$ python3 -q
>>> import numpy as np
>>> from numpy import linalg as LA
>>> np.set_printoptions(precision=1, suppress=True, linewidth=100, floatmode="fixed")
>>> arr = np.load("data.npy")
>>> print(arr)
[[-0.3  0.9  0.3]
 [ 0.9  0.3 -0.2]
 [ 0.3 -0.2  0.9]]
>>> # equal to its transpose
>>> t3 = np.stack([arr, 5 * arr, arr[::-1]])
>>> print(t3.shape)
(3, 3, 3)
>>> print(np.einsum("bij,cij->bc", t3, t3))
[[ 3.0 15.0  1.0]
 [15.0 75.0  5.0]
 [ 1.0  5.0  3.0]]
>>> print(LA.det(t3))
[  -1.0 -125.0    1.0]
>>> C2 = arr.T @ arr
>>> print(LA.svd(arr, compute_uv=False) ** 2)
[1.0 1.0 1.0]
>>> print((arr @ arr.T).shape)
(3, 3)
>>> print(LA.eigvalsh(C2)[::-1])
[1.0 1.0 1.0]
>>> print(np.allclose(C2, C2.T))
True
>>> print(LA.matrix_rank(C2))
3
>>> print(C2.round(1) + 0)
[[1.0 0.0 0.0]
 [0.0 1.0 0.0]
 [0.0 0.0 1.0]]
>>> E = np.load("sample13.npy")
>>> print(E)
[[-2  1 -2]
 [-1  3  0]
 [-3  3  1]
 [-3  3  1]
 [-1  1  1]
 [-1  2 -1]
 [ 0  2 -2]
 [-2  1  0]
 [-2  3 -2]
 [-3  2  0]
 [-5  4  0]]
>>> A2 = np.array([[-3, 0], [-2, 2], [-3, 2]])
>>> print(np.vstack([E, A2.T]).shape)
(13, 3)
>>> print(np.einsum("ij,ij->i", E, E))
[ 9 10 19 19  3  6  8  5 17 13 41]
>>> print(np.einsum("ik,kj->ij", E, A2))
[[10 -2]
 [-3  6]
 [ 0  8]
 [ 0  8]
 [-2  4]
 [ 2  2]
 [ 2  0]
 [ 4  2]
 [ 6  2]
 [ 5  4]
 [ 7  8]]
>>> print(A2.T @ E.T)
[[10 -3  0  0 -2  2  2  4  6  5  7]
 [-2  6  8  8  4  2  0  2  2  4  8]]
>>> J = np.load("m.npy")
>>> print(J)
[[-1 -1  3]
 [ 3 -1 -1]
 [-1  3 -1]]
>>> print(J.sum(axis=1))
[1 1 1]
>>> print(J - J[0])
[[ 0  0  0]
 [ 4  0 -4]
 [ 0  4 -4]]
>>> print(np.unravel_index(np.abs(J).argmax(), J.shape))
(np.int64(0), np.int64(2))
>>> print(np.count_nonzero(J))
9
>>> print(J.mean(axis=0))
[0.3 0.3 0.3]
>>> print(np.abs(J).max())
3
>>> print(np.round(LA.eigvals(J).sum().real, 1))
-3.0
>>> print(np.kron(np.eye(2, dtype=int), J))
[[-1 -1  3  0  0  0]
 [ 3 -1 -1  0  0  0]
 [-1  3 -1  0  0  0]
 [ 0  0  0 -1 -1  3]
 [ 0  0  0  3 -1 -1]
 [ 0  0  0 -1  3 -1]]
>>> print(np.einsum("ij,ji->", J, J))
-15
>>> print(round(LA.det(J), 1))
16.0
>>> print(np.allclose(J, J.T))
False
>>> print(np.sort(np.abs(LA.eigvals(J))))
[1.0 4.0 4.0]
>>> print(round(np.abs(LA.eigvals(J)).max(), 1))
4.0
>>> print((J + J.T) / 2)
[[-1.0  1.0  1.0]
 [ 1.0 -1.0  1.0]
 [ 1.0  1.0 -1.0]]
>>> print(round(float(LA.norm(J[0] - J[1])), 1))
5.7
>>> print(np.round(LA.norm(J, "nuc"), 1))
9.0
>>> print(round(LA.norm(J, 1), 1), round(float(LA.norm(J, np.inf)), 1))
5.0 5.0
>>> print(LA.norm(J, axis=1))
[3.3 3.3 3.3]
>>> A2 = np.array([[0, 1, 2]])
>>> K = np.block([[np.zeros((1, 1)), A2], [A2.T, np.zeros((3, 3))]])
>>> print(K)
[[0.0 0.0 1.0 2.0]
 [0.0 0.0 0.0 0.0]
 [1.0 0.0 0.0 0.0]
 [2.0 0.0 0.0 0.0]]
>>> print(np.round(LA.norm(K, 2) / LA.norm(K), 1))
0.7
>>> print(np.argsort(-LA.norm(K, axis=0).round(6), kind="stable")[:3])
[0 3 2]
>>> print(LA.matrix_rank(K, rtol=0.1))
2
>>> print(LA.cond(K) > 100)
True
>>> print([round(float(x), 1) for x in LA.svd(K, compute_uv=False)[:3]])
[2.2, 2.2, 0.0]
>>> P = np.triu(np.array([[2, 0, 1, 2], [-3, -1, 0, 2], [3, 3, -2, 3], [-3, -3, -1, 2]]), 1) + np.eye(4)
>>> A2 = P @ K @ LA.inv(P)
>>> print(LA.matrix_rank(A2))
2
>>> print(P @ K - K @ P)
[[ 5.0  0.0  0.0 -3.0]
 [ 4.0  0.0  0.0  0.0]
 [ 6.0  0.0 -1.0 -2.0]
 [ 0.0  0.0 -2.0 -4.0]]
>>> print(np.trace(A2), np.trace(K))
0.0 0.0
>>> print(round(float(LA.det(A2)), 1))
0.0
>>> q, _ = LA.qr(np.array([[1.2, -1.5, 1.9], [0.0, 0.5, 0.6], [0.0, 0.8, -0.2]]))
>>> evals = np.array([7, -4, -7])
>>> feats = q @ np.diag(evals) @ q.T
>>> print(feats)
[[ 7.0  0.0  0.0]
 [ 0.0 -6.2  1.3]
 [ 0.0  1.3 -4.8]]
>>> evals, evecs = LA.eig(feats)
>>> print(np.sort(LA.eigvals(feats @ feats)))
[16.0 49.0 49.0]
>>> print(np.sort(LA.eigvals(feats.T)))
[-7.0 -4.0  7.0]
>>> print(np.prod(evals))
196.0
>>> evals, evecs = LA.eigh(feats)
>>> print(np.unique(evals.round(6) + 0, return_counts=True)[1])
[1 1 1]
>>> print(np.abs(evecs[:, -1]))
[1.0 0.0 0.0]
>>> data = np.load("mat.npy")
>>> print(data)
[[-3.0  1.0 -1.0  3.0]
 [-1.0  3.0 -2.0  3.0]
 [ 1.0  0.0  3.0  3.0]
 [ 0.0  0.0  0.0  9.0]]
>>> W = np.array([[0, 0, -2], [-4, -1, 4], [-3, -4, -5], [5, 3, 4]])
>>> b = np.array([-1, 2, 1])
>>> act = np.maximum(data @ W + b, 0)
>>> print(LA.matrix_rank(act))
3
>>> cent = np.array([[-2, 2, -1], [1, 1, 2], [-2, -2, 2]])
>>> print(W @ cent)
[[  4   4  -4]
 [ -1 -17  10]
 [ 12   0 -15]
 [-15   5   9]]
>>> q, Rm = LA.qr(data)
>>> print(q.shape, Rm.shape)
(4, 4) (4, 4)
>>> print(q)
[[-0.9  0.2  0.3  0.0]
 [-0.3 -0.9 -0.1  0.0]
 [ 0.3 -0.2  0.9  0.0]
 [ 0.0 -0.0 -0.0  1.0]]
>>> print(round(np.trace(q @ q.T), 1))
4.0
>>> rng = np.random.default_rng(9321)
>>> mat = rng.normal(size=(13, 3))
>>> mat = 5 * mat / LA.norm(mat, axis=1, keepdims=True)
>>> print(mat)
[[ 0.7 -4.1  2.7]
 [ 0.1  3.8  3.3]
 [ 0.4  1.8  4.6]
 [-4.7  1.6  0.1]
 [-3.1  1.4  3.7]
 [-2.2 -4.4 -0.7]
 [-4.7  1.2  1.2]
 [-5.0  0.2  0.5]
 [-5.0  0.7  0.2]
 [ 2.2  3.1 -3.3]
 [-3.4 -1.7  3.2]
 [-0.8 -0.1 -4.9]
 [ 1.9  4.6 -0.3]]
>>> Xc = mat - mat.mean(axis=0)
>>> Uu, sigma, Vt = LA.svd(Xc, full_matrices=False)
>>> print(LA.matrix_rank(Xc))
3
>>> print(np.round(Xc.mean(axis=0), 1) + 0)
[0.0 0.0 0.0]
>>> print(np.searchsorted(np.cumsum(sigma ** 2) / (sigma ** 2).sum(), 0.9) + 1)
3
>>> print(np.round((sigma ** 2).sum() ** 2 / (sigma ** 4).sum(), 1))
2.8
>>> print(sigma ** 2 / (sigma ** 2).sum())
[0.4 0.3 0.2]
>>> print(Vt[0] * np.sign(Vt[0, np.abs(Vt[0]).argmax()]))
[ 0.7  0.6 -0.4]
>>> print((np.sign(Uu[:, 0]) == np.sign(Uu[0, 0])).astype(int))
[1 0 0 1 1 1 1 1 1 0 1 0 0]
>>> dist = LA.norm(mat[:, None] - mat[None], axis=-1)
>>> print(dist[10])
[4.8 6.6 5.4 4.7 3.2 4.9 3.8 3.7 4.2 9.8 0.0 8.7 9.0]
>>> print(dist.mean(axis=1).argmax())
9
>>> print(LA.matrix_rank(dist ** 2))
4
>>> print(dist[:5, :5])
[[0.0 7.9 6.3 8.3 6.8]
 [7.9 0.0 2.4 6.2 4.0]
 [6.3 2.4 0.0 6.9 3.6]
 [8.3 6.2 6.9 0.0 4.0]
 [6.8 4.0 3.6 4.0 0.0]]
>>> Xc = (mat - mat.mean(axis=0)) / mat.std(axis=0)
>>> print(Xc.std(axis=0))
[1.0 1.0 1.0]
>>> b = LA.lstsq(np.delete(Xc, 0, axis=1), Xc[:, 0])[0]
>>> print(round(1 - np.var(Xc[:, 0] - np.delete(Xc, 0, axis=1) @ b), 1))
0.1
>>> print(b)
[ 0.2 -0.1]
>>> P = mat @ LA.solve(mat.T @ mat, mat.T)
>>> print(P @ mat[:, 2])
[ 2.7  3.3  4.6  0.1  3.7 -0.7  1.2  0.5  0.2 -3.3  3.2 -4.9 -0.3]
>>> print(np.trace(P))
3.0
>>> print(np.round(LA.eigvalsh(P), 1) + 0)
[0.0 0.0 0.0 0.0 0.0 0.0 0.0 0.0 0.0 0.0 1.0 1.0 1.0]
>>> theta = np.sort(rng.uniform(-2, 2, 13))
>>> F = np.c_[theta, theta ** 2, theta ** 3] @ np.array([[0, 3, 1], [0, 0, 1], [3, 2, 3]])
>>> print(F.round(1) + 0)
[[-15.2 -15.3 -14.0]
 [ -4.7  -6.6  -4.5]
 [ -3.5  -5.5  -3.5]
 [ -0.8  -2.4  -1.0]
 [ -0.7  -2.3  -0.9]
 [ -0.5  -2.0  -0.8]
 [  0.0  -0.7  -0.2]
 [  0.0  -0.6  -0.2]
 [  0.2   1.4   0.8]
 [  4.7   6.6   7.2]
 [  5.0   6.9   7.6]
 [  6.1   7.8   8.9]
 [ 18.4  17.7  23.6]]
>>> Xc = (F - F.mean(axis=0)) / F.std(axis=0)
>>> print(Xc.std(axis=0))
[1.0 1.0 1.0]
>>> b = LA.lstsq(np.delete(Xc, 1, axis=1), Xc[:, 1])[0]
>>> print(b)
[0.3 0.7]
>>> print(round(float(1 - np.var(Xc[:, 1] - np.delete(Xc, 1, axis=1) @ b)), 1))
1.0
>>> Xc = F - F.mean(axis=0)
>>> Uu, sigma, Vt = LA.svd(Xc, full_matrices=False)
>>> print(sigma)
[48.9  3.5  2.7]
>>> print(np.round(Xc.mean(axis=0), 1) + 0)
[0.0 0.0 0.0]
>>> print(np.abs(Uu[:, 0]).argmax())
12
>>> print(round((sigma ** 2).sum() ** 2 / (sigma ** 4).sum(), 1))
1.0
>>> print(LA.matrix_rank(Xc))
3
>>> print(np.abs(Vt[0]).argmax())
2
>>> print(np.abs(Vt[-1]))
[0.7 0.1 0.7]
>>> print(Vt[0] * np.sign(Vt[0, np.abs(Vt[0]).argmax()]))
[0.5 0.6 0.6]
>>> print(np.unravel_index(np.abs(F).argmax(), F.shape))
(np.int64(12), np.int64(2))
>>> print(LA.svd(F, compute_uv=False))
[49.3  4.6  3.1]
>>> print(LA.matrix_rank(F))
3
>>> print(np.round(np.diff(F, axis=0), 1) + 0)
[[10.5  8.7  9.5]
 [ 1.2  1.1  1.1]
 [ 2.8  3.1  2.5]
 [ 0.1  0.1  0.1]
 [ 0.2  0.3  0.2]
 [ 0.5  1.3  0.6]
 [ 0.0  0.1  0.0]
 [ 0.3  2.0  1.0]
 [ 4.4  5.1  6.3]
 [ 0.3  0.3  0.4]
 [ 1.1  1.0  1.4]
 [12.3  9.9 14.6]]
>>> print(F.sum(axis=1))
[-44.6 -15.9 -12.6  -4.2  -4.0  -3.4  -0.9  -0.8   2.5  18.4  19.4  22.8  59.7]
